$ python -q
>>> import numpy as np
>>> from numpy import linalg as LA
>>> np.set_printoptions(precision=3, suppress=True, linewidth=200)
>>> rd = lambda a: np.round(a, 3) + 0
>>> feats = np.loadtxt("mat.csv", delimiter=",")
>>> feats
array([[ 0.,  0.,  0.,  2.],
       [-3.,  0.,  0.,  0.],
       [ 0.,  0.,  0.,  0.]])
>>> r = LA.matrix_rank(feats)
>>> r
np.int64(2)
>>> N = LA.svd(feats)[2][r:].T
>>> LA.matrix_rank(feats.T @ feats), LA.matrix_rank(feats @ feats.T)
(np.int64(2), np.int64(2))
>>> N @ N.T
array([[0., 0., 0., 0.],
       [0., 1., 0., 0.],
       [0., 0., 1., 0.],
       [0., 0., 0., 0.]])
>>> [int(LA.matrix_rank(feats[:i])) for i in range(1, len(feats) + 1)]
[1, 2, 2]
>>> [int(LA.matrix_rank(np.delete(feats, i, axis=0))) for i in range(3)]
[1, 1, 2]
>>> N.shape
(4, 2)
>>> np.allclose(feats[:-1].T @ LA.lstsq(feats[:-1].T, feats[-1])[0], feats[-1])
True
>>> LA.lstsq(feats[:-1].T, feats[-1])[2]
np.int32(2)
>>> np.abs(np.diag(LA.qr(feats)[1])) > 1e-9
array([ True, False, False])
>>> np.unique(feats.round(6), axis=0).shape
(3, 4)
>>> cov = feats.T @ feats
>>> cov
array([[9., 0., 0., 0.],
       [0., 0., 0., 0.],
       [0., 0., 0., 0.],
       [0., 0., 0., 4.]])
>>> rd(LA.svd(feats, compute_uv=False) ** 2)
array([9., 4., 0.])
>>> np.allclose(cov, cov.T)
True
>>> Uu, sig, Vh = LA.svd(feats)
>>> print(sig)
[3. 2. 0.]
>>> other = Uu[:, :2] @ np.diag(sig[:2]) @ Vh[:2]
>>> print(rd(LA.norm(feats - other) / LA.norm(feats)))
0.0
>>> rd(LA.norm(feats - other, 2)), sig[2]
(np.float64(0.0), np.float64(0.0))
>>> LA.matrix_rank(feats, rtol=0.05)
np.int64(2)
>>> other
array([[ 0.,  0.,  0.,  2.],
       [-3.,  0.,  0.,  0.],
       [ 0.,  0.,  0.,  0.]])
>>> arr = np.array([[-2, 2, -2, 2, -2, 2],
...     [1, 0, 1, 0, 1, 0],
...     [0, -2, 0, -2, 0, -2],
...     [-2, 2, -2, 2, -2, 2],
...     [1, 0, 1, 0, 1, 0],
...     [0, -2, 0, -2, 0, -2]])
>>> print(rd(arr @ LA.pinv(arr) @ arr))
[[-2.  2. -2.  2. -2.  2.]
 [ 1.  0.  1.  0.  1.  0.]
 [ 0. -2.  0. -2.  0. -2.]
 [-2.  2. -2.  2. -2.  2.]
 [ 1.  0.  1.  0.  1.  0.]
 [ 0. -2.  0. -2.  0. -2.]]
>>> np.allclose(arr[:-1].T @ LA.lstsq(arr[:-1].T, arr[-1])[0], arr[-1])
True
>>> np.abs(np.diag(LA.qr(arr)[1])) > 1e-9
array([ True,  True, False, False, False, False])
>>> rd(np.trace(LA.pinv(arr) @ arr))
np.float64(2.0)
>>> LA.lstsq(arr[:-1].T, arr[-1])[2]
np.int32(2)
>>> print(np.unique(arr.round(6), axis=0).shape)
(3, 6)
>>> M = np.array([[4, 4, 0], [4, 4, 0], [0, 0, 0]])
>>> rd(LA.norm(arr, "nuc"))
np.float64(11.696)
>>> rd(LA.norm(arr, axis=0))
array([3.162, 4.   , 3.162, 4.   , 3.162, 4.   ])
>>> print(rd(LA.norm(arr, 2)))
8.039
>>> rd(LA.norm(arr, 1)), rd(LA.norm(arr, np.inf))
(np.float64(8.0), np.float64(12.0))
>>> arr[2] @ arr[0]
np.int64(-12)
>>> print(np.einsum("ij,ji->", M, M))
64
>>> rd(LA.det(M.T))
np.float64(0.0)
>>> rd(LA.eigvals(M).sum().real)
np.float64(8.0)
>>> rd(LA.det(2 * M)), rd(LA.det(M))
(np.float64(0.0), np.float64(0.0))
>>> rd(LA.det(M[::-1]))
np.float64(0.0)
>>> F = np.load("out8.npy")
>>> F
array([[ 0.3,  0.4, 36. , -0.8],
       [ 0.2,  0.8, 26. ,  0.8],
       [ 0.5, -1.1, -6. ,  2.1]])
>>> other = F / np.sqrt((F ** 2).mean(axis=1, keepdims=True))
>>> rd(other[1])
array([0.015, 0.061, 1.998, 0.061])
>>> rd(F - F.mean(axis=1, keepdims=True))
array([[-8.675, -8.575, 27.025, -9.775],
       [-6.75 , -6.15 , 19.05 , -6.15 ],
       [ 1.625,  0.025, -4.875,  3.225]])
